$ ipython --no-banner

In [1]: import numpy as np

In [2]: import numpy.linalg as la

In [3]: np.set_printoptions(suppress=True, linewidth=200)

In [4]: def tidy(a):
   ...:     return np.round(a, 2) + 0
   ...: 

In [5]: M = np.load("test0.npy")

In [6]: tidy(M)
Out[6]: 
array([[-0.15, -0.39, -0.11,  0.9 ],
       [ 0.23, -0.34, -0.89, -0.21],
       [ 0.75,  0.55, -0.1 ,  0.35],
       [ 0.6 , -0.66,  0.43, -0.13]])

In [7]: # orthonormal columns

In [8]: r0 = np.array([2, 2, -5, 4])

In [9]: B = M + np.outer(r0, np.eye(4)[3])

In [10]: tidy(la.det(B) / la.det(M)), tidy(1 + la.solve(M, r0)[3])
Out[10]: (np.float64(0.13), np.float64(0.13))

In [11]: rng = np.random.default_rng(73497)

In [12]: z = rng.permutation(4)

In [13]: z
Out[13]: array([3, 1, 2, 0])

In [14]: B = M[z][:, z]

In [15]: tidy(np.diag(B))
Out[15]: array([-0.13, -0.34, -0.1 , -0.15])

In [16]: tidy(np.sort(np.abs(la.eigvals(B))))
Out[16]: array([1., 1., 1., 1.])

In [17]: np.allclose(B, M)
Out[17]: False

In [18]: tidy(np.trace(B))
Out[18]: np.float64(-0.72)

In [19]: tidy(B)
Out[19]: 
array([[-0.13, -0.66,  0.43,  0.6 ],
       [-0.21, -0.34, -0.89,  0.23],
       [ 0.35,  0.55, -0.1 ,  0.75],
       [ 0.9 , -0.39, -0.11, -0.15]])

In [20]: m1 = np.load("sample12.npy")

In [21]: m1
Out[21]: 
array([[ 0,  3, -5,  3,  4, -4, -4],
       [ 0,  0,  4,  0, -3, -1, -2],
       [ 0,  0,  0,  2, -5, -5,  2],
       [ 0,  0,  0,  0,  5,  5,  4],
       [ 0,  0,  0,  0,  0,  4, -4],
       [ 0,  0,  0,  0,  0,  0,  2],
       [ 0,  0,  0,  0,  0,  0,  0]])

In [22]: # triangular

In [23]: la.lstsq(m1[:-1].T, m1[-1])[2]
Out[23]: np.int32(6)

In [24]: np.abs(np.diag(la.qr(m1)[1])) > 1e-9
Out[24]: array([False, False, False, False, False, False, False])
